% ipython --no-banner

In [1]: import numpy as np

In [2]: np.set_printoptions(precision=1, suppress=True, linewidth=120, sign=" ")

In [3]: def rnd(a):
   ...:     return np.round(a, 1) + 0
   ...: 

In [4]: E = np.loadtxt("test11.csv", delimiter=",")

In [5]: rnd(E)
Out[5]: 
array([[ 30.4,  12.3, -16.6, -27.8,  -1.2,  26.1, -22.8, -10.2, -12.1,  -5.7],
       [ 27. ,  10.7, -15.2, -23.9,  -0.5,  22.5, -19.9,  -8.6, -10.4,  -5.4],
       [ 26.5,  10.4, -15. , -23.2,  -0.4,  21.8, -19.4,  -8.3, -10.1,  -5.4],
       [ 22.9,   8.8, -13.5, -19.2,   0.3,  18.1, -16.3,  -6.6,  -8.3,  -5. ],
       [ 17.9,   6.7, -11.2, -13.8,   1.1,  13.1, -12.3,  -4.5,  -6. ,  -4.5],
       [ 15.7,   5.8, -10.2, -11.5,   1.4,  10.9, -10.6,  -3.6,  -5. ,  -4.2],
       [ 12. ,   4.4,  -8.3,  -7.7,   1.8,   7.4,  -7.8,  -2.2,  -3.5,  -3.7],
       [  9.3,   3.4,  -6.7,  -5.1,   2. ,   5. ,  -5.8,  -1.4,  -2.4,  -3.2],
       [  9.2,   3.4,  -6.7,  -5.1,   2. ,   5. ,  -5.8,  -1.3,  -2.4,  -3.2],
       [  4. ,   1.7,  -3.4,  -1. ,   1.7,   1.2,  -2.5,  -0.2,  -0.8,  -2. ],
       [  3.1,   1.4,  -2.7,  -0.4,   1.5,   0.6,  -2. ,   0. ,  -0.6,  -1.7],
       [  1.1,   0.7,  -1. ,   0.3,   0.8,  -0.1,  -0.8,   0. ,  -0.2,  -0.8],
       [  1. ,   0.7,  -1. ,   0.3,   0.8,  -0.1,  -0.8,   0. ,  -0.2,  -0.8],
       [  1. ,   0.7,  -1. ,   0.3,   0.8,  -0.1,  -0.8,   0. ,  -0.2,  -0.8],
       [  0.9,   0.6,  -0.9,   0.3,   0.7,  -0.1,  -0.7,   0. ,  -0.2,  -0.7],
       [  0.2,   0.2,  -0.2,   0.1,   0.2,   0. ,  -0.2,   0. ,  -0.1,  -0.2],
       [  0. ,   0. ,   0. ,   0. ,   0. ,   0. ,   0. ,   0. ,   0. ,   0. ],
       [ -0.1,  -0.1,   0.1,  -0.1,  -0.1,   0. ,   0.1,   0. ,   0. ,   0.1],
       [ -0.4,  -0.5,   0.4,  -0.3,  -0.4,   0.2,   0.5,   0. ,   0.2,   0.4],
       [ -0.5,  -0.7,   0.5,  -0.5,  -0.6,   0.3,   0.7,   0.1,   0.3,   0.6],
       [ -0.8,  -1.5,   0.7,  -1. ,  -1. ,   0.5,   1.4,   0.2,   0.6,   1.1],
       [ -1. ,  -2.3,   0.7,  -1.4,  -1.4,   0.6,   2.2,   0.5,   1. ,   1.5],
       [ -1.1,  -2.5,   0.7,  -1.5,  -1.5,   0.7,   2.4,   0.6,   1.2,   1.6],
       [ -1.2,  -3.1,   0.7,  -1.7,  -1.6,   0.7,   2.9,   0.8,   1.5,   1.8],
       [ -1.5,  -4.8,   0.5,  -2. ,  -1.9,   0.5,   4.7,   1.7,   2.5,   2.4],
       [ -1.8,  -6. ,   0.2,  -2. ,  -2. ,   0.3,   6. ,   2.4,   3.3,   2.8],
       [ -1.9,  -6.5,   0.1,  -2. ,  -2. ,   0.2,   6.4,   2.7,   3.6,   2.9],
       [ -2.1,  -7.3,  -0.1,  -2. ,  -2. ,  -0.1,   7.3,   3.2,   4.2,   3.1],
       [ -2.3,  -8.3,  -0.3,  -1.9,  -2. ,  -0.4,   8.4,   3.8,   4.9,   3.3],
       [ -2.6,  -9.5,  -0.6,  -1.6,  -1.9,  -0.9,   9.7,   4.6,   5.8,   3.5],
       [ -3.8, -13.6,  -1.7,  -0.4,  -1.5,  -2.9,  14.4,   7.5,   8.9,   4.2],
       [ -7.5, -23.9,  -4.4,   4.4,   0.5,  -9.5,  26.6,  15.2,  17. ,   5.4]])

In [6]: Uu, s, vt = np.linalg.svd(E)

In [7]: vecs = vt[:(s > 1e-8).sum()]

In [8]: rng = np.random.default_rng(491)

In [9]: x = E[17] + 5 * E[30] + rng.integers(2) * np.eye(10)[6]

In [10]: rnd(x)
Out[10]: array([-19.2, -68.3,  -8.3,  -2.3,  -7.4, -14.6,  72.2,  37.3,  44.4,  21.1])

In [11]: np.linalg.matrix_rank(np.vstack([E, x]))
Out[11]: np.int64(3)

In [12]: rnd(vecs.T @ vecs)
Out[12]: 
array([[ 0.4,  0. , -0.4, -0.2,  0.1,  0.2, -0.1,  0. ,  0. , -0.1],
       [ 0. ,  0.4,  0.1,  0.1,  0.1,  0. , -0.3, -0.2, -0.2, -0.1],
       [-0.4,  0.1,  0.4,  0. , -0.2,  0. ,  0. , -0.2, -0.1,  0.2],
       [-0.2,  0.1,  0. ,  0.5,  0.2, -0.4,  0. ,  0.1,  0. , -0.1],
       [ 0.1,  0.1, -0.2,  0.2,  0.2, -0.2,  0. ,  0.1,  0. , -0.2],
       [ 0.2,  0. ,  0. , -0.4, -0.2,  0.3, -0.1, -0.1, -0.1,  0.1],
       [-0.1, -0.3,  0. ,  0. ,  0. , -0.1,  0.4,  0.2,  0.2,  0.1],
       [ 0. , -0.2, -0.2,  0.1,  0.1, -0.1,  0.2,  0.2,  0.1,  0. ],
       [ 0. , -0.2, -0.1,  0. ,  0. , -0.1,  0.2,  0.1,  0.2,  0. ],
       [-0.1, -0.1,  0.2, -0.1, -0.2,  0.1,  0.1,  0. ,  0. ,  0.2]])

In [13]: rnd(np.linalg.norm(E, 2) / np.linalg.norm(E))
Out[13]: np.float64(0.9)

In [14]: np.linalg.matrix_rank(E, rtol=0.1)
Out[14]: np.int64(3)

In [15]: np.linalg.cond(E) > 100
Out[15]: np.True_

In [16]: rk = np.linalg.matrix_rank(E)

In [17]: rk
Out[17]: np.int64(3)

In [18]: ns = np.linalg.svd(E)[2][rk:].T

In [19]: rnd(ns @ ns.T)
Out[19]: 
array([[ 0.6,  0. ,  0.4,  0.2, -0.1, -0.2,  0.1,  0. ,  0. ,  0.1],
       [ 0. ,  0.6, -0.1, -0.1, -0.1,  0. ,  0.3,  0.2,  0.2,  0.1],
       [ 0.4, -0.1,  0.6,  0. ,  0.2,  0. ,  0. ,  0.2,  0.1, -0.2],
       [ 0.2, -0.1,  0. ,  0.5, -0.2,  0.4,  0. , -0.1,  0. ,  0.1],
       [-0.1, -0.1,  0.2, -0.2,  0.8,  0.2,  0. , -0.1,  0. ,  0.2],
       [-0.2,  0. ,  0. ,  0.4,  0.2,  0.7,  0.1,  0.1,  0.1, -0.1],
       [ 0.1,  0.3,  0. ,  0. ,  0. ,  0.1,  0.6, -0.2, -0.2, -0.1],
       [ 0. ,  0.2,  0.2, -0.1, -0.1,  0.1, -0.2,  0.8, -0.1,  0. ],
       [ 0. ,  0.2,  0.1,  0. ,  0. ,  0.1, -0.2, -0.1,  0.8,  0. ],
       [ 0.1,  0.1, -0.2,  0.1,  0.2, -0.1, -0.1,  0. ,  0. ,  0.8]])

In [20]: ns.shape
Out[20]: (10, 7)

In [21]: th = np.radians(120)

In [22]: Rm = np.eye(10)

In [23]: Rm[7, 7] = Rm[5, 5] = np.cos(th)

In [24]: Rm[7, 5], Rm[5, 7] = -np.sin(th), np.sin(th)

In [25]: rnd(Rm)
Out[25]: 
array([[ 1. ,  0. ,  0. ,  0. ,  0. ,  0. ,  0. ,  0. ,  0. ,  0. ],
       [ 0. ,  1. ,  0. ,  0. ,  0. ,  0. ,  0. ,  0. ,  0. ,  0. ],
       [ 0. ,  0. ,  1. ,  0. ,  0. ,  0. ,  0. ,  0. ,  0. ,  0. ],
       [ 0. ,  0. ,  0. ,  1. ,  0. ,  0. ,  0. ,  0. ,  0. ,  0. ],
       [ 0. ,  0. ,  0. ,  0. ,  1. ,  0. ,  0. ,  0. ,  0. ,  0. ],
       [ 0. ,  0. ,  0. ,  0. ,  0. , -0.5,  0. ,  0.9,  0. ,  0. ],
       [ 0. ,  0. ,  0. ,  0. ,  0. ,  0. ,  1. ,  0. ,  0. ,  0. ],
       [ 0. ,  0. ,  0. ,  0. ,  0. , -0.9,  0. , -0.5,  0. ,  0. ],
       [ 0. ,  0. ,  0. ,  0. ,  0. ,  0. ,  0. ,  0. ,  1. ,  0. ],
       [ 0. ,  0. ,  0. ,  0. ,  0. ,  0. ,  0. ,  0. ,  0. ,  1. ]])

In [26]: M2 = E @ Rm.T

In [27]: rnd(np.linalg.det(Rm)), np.trace(Rm)
Out[27]: (np.float64(1.0), np.float64(7.0))

In [28]: rnd(np.linalg.svd(E, compute_uv=False)), rnd(np.linalg.svd(M2, compute_uv=False))
Out[28]: 
(array([ 123.4,   44.1,   15.1,    0. ,    0. ,    0. ,    0. ,    0. ,    0. ,    0. ]),
 array([ 123.4,   44.1,   15.1,    0. ,    0. ,    0. ,    0. ,    0. ,    0. ,    0. ]))

In [29]: np.allclose(np.linalg.norm(E, axis=1), np.linalg.norm(M2, axis=1))
Out[29]: True
